% ipython --no-banner

In [1]: import numpy as np

In [2]: from numpy import linalg as LA

In [3]: np.set_printoptions(precision=2, suppress=True, linewidth=140, legacy="1.25")

In [4]: def tidy(a):
   ...:     return np.round(a, 2) + 0
   ...: 

In [5]: E = np.array([[1, -1, 1, -1, 1, -1, 1, -1],
   ...:     [1, 1, 1, 1, 1, 1, 1, 1],
   ...:     [1, -1, -1, 1, -1, 1, 1, -1],
   ...:     [1, -1, 1, -1, -1, 1, -1, 1]])

In [6]: E
Out[6]: 
array([[ 1, -1,  1, -1,  1, -1,  1, -1],
       [ 1,  1,  1,  1,  1,  1,  1,  1],
       [ 1, -1, -1,  1, -1,  1,  1, -1],
       [ 1, -1,  1, -1, -1,  1, -1,  1]])

In [7]: vec = np.array([4, -5, -3, 0, -3, -2, 1, -2])

In [8]: h = np.maximum(E @ vec, 0)

In [9]: h
Out[9]: array([ 8,  0, 16,  4])

In [10]: E * (h > 1e-9)[:, None]
Out[10]: 
array([[ 1, -1,  1, -1,  1, -1,  1, -1],
       [ 0,  0,  0,  0,  0,  0,  0,  0],
       [ 1, -1, -1,  1, -1,  1,  1, -1],
       [ 1, -1,  1, -1, -1,  1, -1,  1]])

In [11]: np.maximum(E @ vec, 0) - np.maximum(-E @ vec, 0)
Out[11]: array([  8, -10,  16,   4])

In [12]: E.T @ h
Out[12]: array([ 28, -28,  -4,   4, -12,  12,  20, -20])

In [13]: np.flatnonzero(h > 1e-9)
Out[13]: array([0, 2, 3])

In [14]: Y = E / LA.norm(E, axis=1, keepdims=True)

In [15]: gram = Y @ Y.T

In [16]: tidy(gram)
Out[16]: 
array([[1., 0., 0., 0.],
       [0., 1., 0., 0.],
       [0., 0., 1., 0.],
       [0., 0., 0., 1.]])

In [17]: np.argwhere(np.triu(np.abs(gram) > 0.95, 1))
Out[17]: array([], shape=(0, 2), dtype=int64)

In [18]: (np.abs(gram) > 0.9).astype(int)
Out[18]: 
array([[1, 0, 0, 0],
       [0, 1, 0, 0],
       [0, 0, 1, 0],
       [0, 0, 0, 1]])

In [19]: def softmax(z):
    ...:     e = np.exp(z - z.max(axis=-1, keepdims=True))
    ...:     return e / e.sum(axis=-1, keepdims=True)
    ...: 

In [20]: tidy(softmax(E[3]))
Out[20]: array([0.22, 0.03, 0.22, 0.03, 0.03, 0.22, 0.03, 0.22])

In [21]: tidy(softmax(E).sum(axis=1))
Out[21]: array([1., 1., 1., 1.])

In [22]: scores = E @ E.T / np.sqrt(8)

In [23]: tidy(softmax(scores + np.triu(np.full(scores.shape, -np.inf), 1)))
Out[23]: 
array([[1.  , 0.  , 0.  , 0.  ],
       [0.06, 0.94, 0.  , 0.  ],
       [0.05, 0.05, 0.89, 0.  ],
       [0.05, 0.05, 0.05, 0.85]])

In [24]: Y = np.array([[0, 2], [-2, 0], [-1, 1], [1, -1], [2, 2], [0, -1], [2, 2], [1, 2]])

In [25]: Y.T @ E.T
Out[25]: 
array([[ 3,  3,  3, -3],
       [ 7,  7, -3,  1]])

In [26]: np.einsum("ij->j", E)
Out[26]: array([ 4, -2,  2,  0,  0,  2,  2,  0])

In [27]: np.einsum("ik,kj->ij", E, Y)
Out[27]: 
array([[ 3,  7],
       [ 3,  7],
       [ 3, -3],
       [-3,  1]])

In [28]: np.vstack([E, Y.T]).shape
Out[28]: (6, 8)

In [29]: E @ Y
Out[29]: 
array([[ 3,  7],
       [ 3,  7],
       [ 3, -3],
       [-3,  1]])
